In [1]: import numpy as np

In [2]: np.set_printoptions(precision=2, suppress=True, linewidth=160, floatmode="fixed")

In [3]: X = np.load("dump.npy")

In [4]: X
Out[4]: 
array([[21.38, 21.75, 21.81, 21.53,  9.63,  9.11],
       [21.34, 18.82, 19.14, 19.08,  9.14,  9.28],
       [19.88, 20.31, 19.22, 20.54,  9.29,  9.25],
       [16.57, 19.21, 18.91, 20.63,  9.35, 10.20],
       [20.22, 22.53, 18.40, 20.26, 10.54, 10.27],
       [20.70, 18.25, 17.91, 20.48,  9.74, 10.22],
       [18.84, 19.27, 20.63, 19.84, 11.92,  8.84],
       [19.46, 18.94, 18.86, 19.25, 10.38,  9.26],
       [19.45, 20.24, 20.59, 21.31,  9.86,  8.81],
       [21.90, 20.81, 20.38, 20.21,  9.05,  9.91],
       [20.52, 20.47, 20.24, 18.98,  7.90, 10.10],
       [19.25, 21.25, 19.44, 20.78, 10.81,  9.55],
       [18.52, 20.18, 20.07, 20.45,  9.78,  9.09],
       [19.10, 20.57, 19.58, 18.87, 10.15,  9.77],
       [20.87, 21.35, 20.24, 19.45,  8.85, 10.47],
       [19.60, 18.64, 21.67, 20.79, 11.06,  8.19],
       [20.01, 20.05, 20.47, 20.59,  9.31, 10.86],
       [20.25, 19.70, 20.86, 19.70,  9.42, 10.31],
       [19.69, 18.47, 20.04, 19.82,  9.93, 10.02],
       [20.79, 21.60, 19.63, 21.52, 11.16,  9.17],
       [20.83, 19.19, 20.09, 18.90,  9.40,  9.43],
       [21.58, 19.21, 19.64, 19.07,  9.72, 10.38],
       [19.06, 19.80, 20.38, 19.52, 10.20,  9.58],
       [20.41, 20.54, 20.55, 21.49,  9.74,  8.09],
       [20.57, 19.08, 20.13, 18.91, 10.99, 10.23],
       [18.77, 20.69, 18.88, 19.97, 10.19,  9.70],
       [20.11, 21.58, 17.98, 20.43,  9.44,  9.62],
       [18.82, 21.46, 21.37, 20.13, 11.70,  9.33],
       [20.76, 21.07, 19.76, 19.09, 11.87, 10.37]])

In [5]: cov = X.T @ X

In [6]: np.linalg.eigvalsh(cov)[::-1]
Out[6]: array([52146.33,    41.60,    32.03,    21.04,    15.19,    12.66])

In [7]: np.linalg.matrix_rank(cov)
Out[7]: np.int64(6)
